$ python -q
>>> import numpy as np
>>> import numpy.linalg as la
>>> np.set_printoptions(precision=4, suppress=True, linewidth=120)
>>> def rd(a):
...     return np.round(a, 4) + 0
... 
>>> feats = np.maximum(np.array([[-3, 3],
...     [0, 1],
...     [3, 2],
...     [1, 3],
...     [3, 2],
...     [0, -2],
...     [-3, -1],
...     [3, 1],
...     [3, 2],
...     [-3, -2],
...     [-2, 2],
...     [-2, 3],
...     [3, -3],
...     [-3, -2],
...     [-1, -2],
...     [3, 3],
...     [-1, -3],
...     [-1, -3],
...     [3, 1],
...     [-1, 2],
...     [2, 0],
...     [-3, 1]]) @ np.array([[9, 3, -4, 8], [0, 0, -4, 4]]) + np.array([3, -2, 0, 0]), 0)
>>> feats
array([[ 0,  0,  0,  0],
       [ 3,  0,  0,  4],
       [30,  7,  0, 32],
       [12,  1,  0, 20],
       [30,  7,  0, 32],
       [ 3,  0,  8,  0],
       [ 0,  0, 16,  0],
       [30,  7,  0, 28],
       [30,  7,  0, 32],
       [ 0,  0, 20,  0],
       [ 0,  0,  0,  0],
       [ 0,  0,  0,  0],
       [30,  7,  0, 12],
       [ 0,  0, 20,  0],
       [ 0,  0, 12,  0],
       [30,  7,  0, 36],
       [ 0,  0, 16,  0],
       [ 0,  0, 16,  0],
       [30,  7,  0, 28],
       [ 0,  0,  0,  0],
       [21,  4,  0, 16],
       [ 0,  0,  8,  0]])
>>> idx = feats[:, 0] > np.median(feats[:, 0])
>>> r0 = feats[idx].mean(axis=0) - feats[~idx].mean(axis=0)
>>> rd((((feats - feats.mean(axis=0)) @ r0 > 0) == idx).mean())
np.float64(0.9091)
>>> ((feats - feats.mean(axis=0)) @ r0 > 0).astype(int)
array([0, 0, 1, 1, 1, 0, 0, 1, 1, 0, 0, 0, 1, 0, 0, 1, 0, 0, 1, 0, 1, 0])
>>> hat = feats @ la.solve(feats.T @ feats, feats.T)
>>> rd(np.trace(hat))
np.float64(4.0)
>>> rd(hat @ feats[:, 0])
array([ 0.,  3., 30., 12., 30.,  3.,  0., 30., 30.,  0.,  0.,  0., 30.,  0.,  0., 30.,  0.,  0., 30.,  0., 21.,  0.])
>>> rd(la.eigvalsh(hat))
array([0., 0., 0., 0., 0., 0., 0., 0., 0., 0., 0., 0., 0., 0., 0., 0., 0., 0., 1., 1., 1., 1.])
>>> Xs = feats - feats.mean(axis=0)
>>> U, sig, vt = la.svd(Xs, full_matrices=False)
>>> rd(sig ** 2 / (sig ** 2).sum())
array([0.8937, 0.0805, 0.0254, 0.0004])
>>> rd(Xs.mean(axis=0))
array([0., 0., 0., 0.])
>>> rd((sig ** 2).sum() ** 2 / (sig ** 4).sum())
np.float64(1.2409)
>>> rd(np.abs(vt[-1]))
array([0.2523, 0.9672, 0.0188, 0.0212])
>>> Xs = feats - feats.mean(axis=0)
>>> vecs = la.svd(Xs)[2][:3]
>>> A2 = Xs - Xs @ vecs.T @ vecs
>>> rd(A2.std(axis=0))
array([0.1008, 0.3863, 0.0075, 0.0085])
>>> rd(np.cov(Xs @ vecs.T, rowvar=False))
array([[411.7312,   0.    ,   0.    ],
       [  0.    ,  37.0731,   0.    ],
       [  0.    ,   0.    ,  11.7147]])
>>> la.norm(A2, axis=1).round(6).argmax()
np.int64(3)
>>> Z = feats[[18, 19]].astype(float)
>>> for _ in range(3):
...     idx = la.norm(feats[:, None] - Z, axis=-1).argmin(axis=1)
...     Z = np.array([feats[idx == j].mean(axis=0) for j in range(2)])
... 
>>> idx
array([1, 1, 0, 0, 0, 1, 1, 0, 0, 1, 1, 1, 0, 1, 1, 0, 1, 1, 0, 1, 0, 1])
>>> np.abs(Z[1] - Z[0]).argmax()
np.int64(0)
>>> rd(Z)
array([[27.    ,  6.    ,  0.    , 26.2222],
       [ 0.4615,  0.    ,  8.9231,  0.3077]])
>>> np.bincount(idx)
array([ 9, 13])
>>> A = np.loadtxt("test0.csv", delimiter=",")
>>> A
array([[ 0.,  0., -2., -1.,  1.,  0.,  0.],
       [ 0.,  0.,  0.,  2., -3.,  1., -2.],
       [-2.,  0.,  0.,  0.,  0.,  0.,  0.],
       [-1.,  2.,  0.,  0.,  0.,  0.,  0.],
       [ 1., -3.,  0.,  0.,  0.,  0.,  0.],
       [ 0.,  1.,  0.,  0.,  0.,  0.,  0.],
       [ 0., -2.,  0.,  0.,  0.,  0.,  0.]])
>>> r0 = np.array([4, 1, 5])
>>> np.cross(A[2, :3], A[0, :3])
array([-0., -4., -0.])
>>> np.array([np.convolve(row, r0, "same") for row in A])
array([[  0.,  -8.,  -6.,  -7.,  -4.,   5.,   0.],
       [  0.,   0.,   8., -10.,  11., -22.,   3.],
       [ -2., -10.,   0.,   0.,   0.,   0.,   0.],
       [  7.,  -3.,  10.,   0.,   0.,   0.,   0.],
       [-11.,   2., -15.,   0.,   0.,   0.,   0.],
       [  4.,   1.,   5.,   0.,   0.,   0.,   0.],
       [ -8.,  -2., -10.,   0.,   0.,   0.,   0.]])
>>> np.convolve(A[2], r0)
array([ -8.,  -2., -10.,   0.,   0.,   0.,   0.,   0.,   0.])
>>> E = np.load("dump.npy")
>>> E
array([[ -2.113 ,  -9.7709],
       [-18.077 ,   4.6811],
       [  2.1999,  16.4479]])
>>> A2 = np.c_[E[:, :1] @ np.array([[1]]), np.array([1, 1, -2])]
>>> A2
array([[ -2.113 ,   1.    ],
       [-18.077 ,   1.    ],
       [  2.1999,  -2.    ]])
>>> rd(la.lstsq(E, A2[:, 0])[0])
array([1., 0.])
>>> la.matrix_rank(np.c_[E, A2])
np.int64(3)
>>> rd(la.norm(A2 - E @ la.lstsq(E, A2)[0], axis=0))
array([0.    , 0.2185])
>>> la.matrix_rank(A2)
np.int64(2)
>>> Q, vecs = la.qr(E[:, :1])[0], la.qr(E[:, 1:])[0]
>>> sig = la.svd(Q.T @ vecs, compute_uv=False)
>>> rd(la.norm(Q @ Q.T - vecs @ vecs.T, 2))
np.float64(0.997)
>>> rd(np.degrees(np.arccos(sig.clip(0, 1))))
array([85.5857])
>>> rd(sig)
array([0.077])
>>> F = np.load("run17.npy")
>>> F
array([[ 0.7258, -1.5699,  1.6541,  0.5354,  1.0503],
       [ 0.9012, -0.1399,  0.9011, -0.4161,  0.6139],
       [-0.0139, -0.4549,  0.6898, -0.1402,  0.593 ],
       [-1.2827, -0.5036, -2.2102,  1.1472, -1.5192],
       [-0.6613, -1.4168,  0.6269, -0.1082,  0.838 ],
       [-1.1452,  1.2591, -1.4104, -0.6498, -1.9151]])
>>> A2 = np.c_[F[:, :3] @ np.array([[0, 1, 0], [3, 2, 2], [1, 2, 1]]), np.array([0, 1, 0, 2, 2, 2])]
>>> rd(A2)
array([[-3.0556,  0.8942, -1.4857,  0.    ],
       [ 0.4814,  2.4236,  0.6213,  1.    ],
       [-0.6749,  0.4559, -0.22  ,  0.    ],
       [-3.721 , -6.7103, -3.2174,  2.    ],
       [-3.6235, -2.2411, -2.2067,  2.    ],
       [ 2.3669, -1.4478,  1.1078,  2.    ]])
>>> la.matrix_rank(np.c_[F, A2])
np.int64(6)
>>> la.matrix_rank(A2)
np.int64(4)
>>> rd(la.lstsq(F, A2[:, 0])[0])
array([0., 3., 1., 0., 0.])
>>> rd(la.norm(A2 - F @ la.lstsq(F, A2)[0], axis=0))
array([0.    , 0.    , 0.    , 0.1047])
